In [1]: import numpy as np

In [2]: from numpy import linalg as LA

In [3]: np.set_printoptions(suppress=True, linewidth=140)

In [4]: rnd = lambda a: np.round(a, 2) + 0

In [5]: M = np.load("case15.npy")

In [6]: print(M)
[[ 2  2  2  2  2  2]
 [ 2  4  4  4  4  4]
 [ 2  4  6  6  6  6]
 [ 2  4  6  8  8  8]
 [ 2  4  6  8 10 10]
 [ 2  4  6  8 10 12]]

In [7]: x = np.array([0, 2, 0, 0, 1, 1])

In [8]: print(M * x)
[[ 0  4  0  0  2  2]
 [ 0  8  0  0  4  4]
 [ 0  8  0  0  6  6]
 [ 0  8  0  0  8  8]
 [ 0  8  0  0 10 10]
 [ 0  8  0  0 10 12]]

In [9]: print(np.einsum("ij,j->i", M, x))
[ 8 16 20 24 28 30]

In [10]: print(M @ (2 * x))
[16 32 40 48 56 60]

In [11]: print(M @ x)
[ 8 16 20 24 28 30]

In [12]: print((M * x).sum(axis=1))
[ 8 16 20 24 28 30]

In [13]: x = np.ones(6)

In [14]: for _ in range(3):
    ...:     x = M @ x
    ...:     x /= LA.norm(x)
    ...:     print(round(x @ M @ x, 2))
    ...: 
34.37
34.41
34.41

In [15]: print(rnd(LA.eigvalsh(M)[-1]))
34.41

In [16]: feats = np.load("layer2.npy")

In [17]: print(rnd(feats))
[[ 0.    0.45 -0.74  1.89  0.61 -3.83 -0.03  1.6   1.03  1.42]
 [ 1.09 -1.42 -1.31  1.52 -3.21 -0.13  1.03 -1.51 -1.38  1.5 ]
 [-0.87  0.5  -1.36 -0.65 -2.34  0.82  0.09  3.84 -0.32 -0.85]
 [ 0.44 -0.7  -0.22 -3.29 -0.47 -2.79  1.41 -0.57 -0.95 -1.48]
 [ 0.87 -3.44  2.07  0.96 -0.66 -0.41 -1.22  0.95  1.02 -1.76]
 [ 1.09 -2.1  -3.47 -1.17  1.51  0.74 -1.08  0.14  1.22  0.7 ]
 [ 0.   -0.23 -0.65  0.93  1.31 -0.48 -2.09  0.37 -4.05 -0.9 ]
 [ 0.65  1.78 -1.68  1.18 -1.02 -0.5  -1.2  -1.56  1.36 -3.19]
 [ 3.7   0.71  0.13  0.83  1.24  0.74  2.36  1.25 -0.48 -0.82]
 [ 2.61  1.45  1.11 -1.61 -1.28 -0.29 -2.82  0.24  0.11  1.6 ]]

In [18]: evals, evecs = LA.eigh(M)

In [19]: x = np.array([5, 2, 1, 3, 3, 3])

In [20]: print(rnd(evecs * np.abs(evals) @ evecs.T))
[[ 2.  2.  2.  2.  2.  2.]
 [ 2.  4.  4.  4.  4.  4.]
 [ 2.  4.  6.  6.  6.  6.]
 [ 2.  4.  6.  8.  8.  8.]
 [ 2.  4.  6.  8. 10. 10.]
 [ 2.  4.  6.  8. 10. 12.]]

In [21]: print(rnd(LA.eigvalsh(M[1:, 1:])))
[ 0.55  0.74  1.3   3.58 33.83]

In [22]: print(rnd(evecs * np.maximum(evals, 0) @ evecs.T))
[[ 2.  2.  2.  2.  2.  2.]
 [ 2.  4.  4.  4.  4.  4.]
 [ 2.  4.  6.  6.  6.  6.]
 [ 2.  4.  6.  8.  8.  8.]
 [ 2.  4.  6.  8. 10. 10.]
 [ 2.  4.  6.  8. 10. 12.]]
